$ ipython --no-banner

In [1]: import numpy as np

In [2]: np.set_printoptions(precision=2, suppress=True, linewidth=140, floatmode="fixed")

In [3]: def tidy(a):
   ...:     return np.round(a, 2) + 0
   ...: 

In [4]: arr = np.load("arr.npy")

In [5]: arr
Out[5]: 
array([[0.98, 2.00, 1.01, 2.98],
       [0.98, 2.05, 1.02, 3.02],
       [0.97, 2.00, 0.97, 2.99],
       [1.00, 2.01, 0.99, 2.98],
       [0.99, 1.98, 1.02, 2.99],
       [0.97, 2.01, 0.94, 3.00],
       [0.97, 2.02, 1.02, 3.01],
       [2.02, 1.99, 3.02, 3.00],
       [2.00, 2.02, 3.02, 2.99],
       [1.98, 1.99, 2.97, 2.97],
       [1.96, 2.00, 3.01, 3.03],
       [1.97, 1.95, 3.00, 2.99],
       [1.98, 1.99, 3.00, 2.98],
       [1.97, 2.01, 2.96, 2.99]])

In [6]: D = np.linalg.norm(arr[:, None] - arr[None], axis=-1)

In [7]: tidy(D[:5, :5])
Out[7]: 
array([[0.00, 0.06, 0.04, 0.03, 0.03],
       [0.06, 0.00, 0.08, 0.07, 0.08],
       [0.04, 0.08, 0.00, 0.04, 0.06],
       [0.03, 0.07, 0.04, 0.00, 0.04],
       [0.03, 0.08, 0.06, 0.04, 0.00]])

In [8]: np.linalg.matrix_rank(D ** 2)
Out[8]: np.int64(6)

In [9]: print(D.mean(axis=1).argmax())
5

In [10]: K = np.load("a.npy")

In [11]: K
Out[11]: 
array([[ 3, -2, -4],
       [ 1,  0,  5],
       [ 0,  2,  2],
       [-5, -4,  2],
       [ 6, -2, 11]])

In [12]: vec = np.array([1, 2, -2])

In [13]: rhs = K @ vec

In [14]: tidy(np.linalg.lstsq(K, rhs)[0])
Out[14]: array([ 1.00,  2.00, -2.00])

In [15]: tidy(np.linalg.pinv(K) @ K)
Out[15]: 
array([[1.00, 0.00, 0.00],
       [0.00, 1.00, 0.00],
       [0.00, 0.00, 1.00]])

In [16]: tidy(np.linalg.solve(K.T @ K, K.T @ rhs))
Out[16]: array([ 1.00,  2.00, -2.00])

In [17]: rng = np.random.default_rng(11999)

In [18]: rhs = rhs + 0.05 * rng.normal(size=5)

In [19]: tidy(rhs)
Out[19]: array([  6.96,  -9.05,   0.00, -16.99, -20.02])

In [20]: beta, *_ = np.linalg.lstsq(K, rhs)

In [21]: tidy(np.linalg.norm(rhs - K @ beta))
Out[21]: np.float64(0.06)

In [22]: [round(float(np.linalg.norm(np.linalg.solve(K.T @ K + lam * np.eye(3), K.T @ rhs))), 2) for lam in (0, 1, 10, 100)]
Out[22]: [3.0, 2.95, 2.57, 1.35]
